$ ipython --no-banner

In [1]: import numpy as np

In [2]: from numpy import linalg as LA

In [3]: np.set_printoptions(precision=2, suppress=True, linewidth=120, sign=" ")

In [4]: tidy = lambda a: np.round(a, 2) + 0

In [5]: E = np.loadtxt("out0.csv", delimiter=",")

In [6]: print(tidy(E))
[[-5.16 -7.74 -8.39 -5.81 -7.74]
 [-4.93 -7.39 -8.09 -5.63 -7.39]
 [-4.78 -7.16 -7.89 -5.51 -7.16]
 [-1.32 -1.98 -3.17 -2.51 -1.98]
 [-0.87 -1.31 -2.48 -2.05 -1.31]
 [-0.58 -0.88 -2.03 -1.74 -0.88]
 [-0.11 -0.16 -1.21 -1.16 -0.16]
 [ 0.02  0.02 -0.97 -0.98  0.02]
 [ 0.04  0.05 -0.93 -0.94  0.05]
 [ 0.16  0.24 -0.65 -0.73  0.24]
 [ 0.27  0.41 -0.32 -0.45  0.41]
 [ 0.25  0.37  0.   -0.12  0.37]
 [ 0.11  0.16  0.03 -0.02  0.16]
 [ 0.02  0.02  0.01  0.    0.02]
 [ 0.    0.    0.    0.    0.  ]
 [ 0.07  0.11  0.04  0.01  0.11]
 [ 0.15  0.23  0.09  0.01  0.23]
 [ 0.21  0.31  0.13  0.02  0.31]
 [ 0.3   0.45  0.19  0.04  0.45]
 [ 0.33  0.5   0.21  0.04  0.5 ]
 [ 0.39  0.58  0.25  0.05  0.58]
 [ 0.49  0.74  0.32  0.07  0.74]
 [ 1.63  2.45  1.15  0.33  2.45]
 [ 1.74  2.61  1.23  0.36  2.61]
 [ 2.82  4.23  2.06  0.66  4.23]
 [ 9.29 13.93  7.35  2.7  13.93]
 [ 9.58 14.37  7.59  2.8  14.37]
 [13.29 19.94 10.74  4.09 19.94]
 [13.6  20.4  11.    4.2  20.4 ]
 [20.77 31.16 17.18  6.8  31.16]]

In [7]: # looks like rank 2

In [8]: cen = E - E.mean(axis=0)

In [9]: evecs = LA.svd(cen)[2][:2]

In [10]: other = cen - cen @ evecs.T @ evecs

In [11]: print(tidy((cen @ evecs.T).std(axis=0)))
[ 14.42   1.38]

In [12]: print(tidy(other.std(axis=0)))
[ 0.  0.  0.  0.  0.]

In [13]: print(LA.norm(other, axis=1).round(6).argmax())
0

In [14]: print(tidy(np.diag(evecs.T @ evecs)))
[ 0.18  0.4   0.51  0.51  0.4 ]

In [15]: print(tidy(np.cov(cen @ evecs.T, rowvar=False)))
[[ 215.06    0.  ]
 [   0.      1.98]]

In [16]: left, s, Vh = LA.svd(E)

In [17]: evecs = Vh[:(s > 1e-8).sum()]

In [18]: rng = np.random.default_rng(45136)

In [19]: vec = E[27] + 4 * E[23] + rng.integers(2) * np.eye(5)[0]

In [20]: print(tidy(vec))
[ 21.26  30.39  15.67   5.54  30.39]

In [21]: print(tidy(LA.norm(vec - evecs.T @ evecs @ vec)))
0.91

In [22]: print(tidy(np.diag(evecs.T @ evecs)))
[ 0.18  0.4   0.51  0.51  0.4 ]

In [23]: print(LA.matrix_rank(np.vstack([E, vec])))
3

In [24]: vec = np.array([2, 0, 2, -3, 3])

In [25]: h = np.maximum(E @ vec, 0)

In [26]: print(np.flatnonzero(h > 1e-9))
[  6   7   8   9  10  11  12  13  14  15  16  17  18  19  20  21  22  23  24  25  26  27  28  29]

In [27]: print(tidy(E * (h > 1e-9)[:, None]))
[[ 0.    0.    0.    0.    0.  ]
 [ 0.    0.    0.    0.    0.  ]
 [ 0.    0.    0.    0.    0.  ]
 [ 0.    0.    0.    0.    0.  ]
 [ 0.    0.    0.    0.    0.  ]
 [ 0.    0.    0.    0.    0.  ]
 [-0.11 -0.16 -1.21 -1.16 -0.16]
 [ 0.02  0.02 -0.97 -0.98  0.02]
 [ 0.04  0.05 -0.93 -0.94  0.05]
 [ 0.16  0.24 -0.65 -0.73  0.24]
 [ 0.27  0.41 -0.32 -0.45  0.41]
 [ 0.25  0.37  0.   -0.12  0.37]
 [ 0.11  0.16  0.03 -0.02  0.16]
 [ 0.02  0.02  0.01  0.    0.02]
 [ 0.    0.    0.    0.    0.  ]
 [ 0.07  0.11  0.04  0.01  0.11]
 [ 0.15  0.23  0.09  0.01  0.23]
 [ 0.21  0.31  0.13  0.02  0.31]
 [ 0.3   0.45  0.19  0.04  0.45]
 [ 0.33  0.5   0.21  0.04  0.5 ]
 [ 0.39  0.58  0.25  0.05  0.58]
 [ 0.49  0.74  0.32  0.07  0.74]
 [ 1.63  2.45  1.15  0.33  2.45]
 [ 1.74  2.61  1.23  0.36  2.61]
 [ 2.82  4.23  2.06  0.66  4.23]
 [ 9.29 13.93  7.35  2.7  13.93]
 [ 9.58 14.37  7.59  2.8  14.37]
 [13.29 19.94 10.74  4.09 19.94]
 [13.6  20.4  11.    4.2  20.4 ]
 [20.77 31.16 17.18  6.8  31.16]]

In [28]: print(tidy(E.T @ h))
[  7085.84  10628.76   5749.24   2206.32  10628.76]
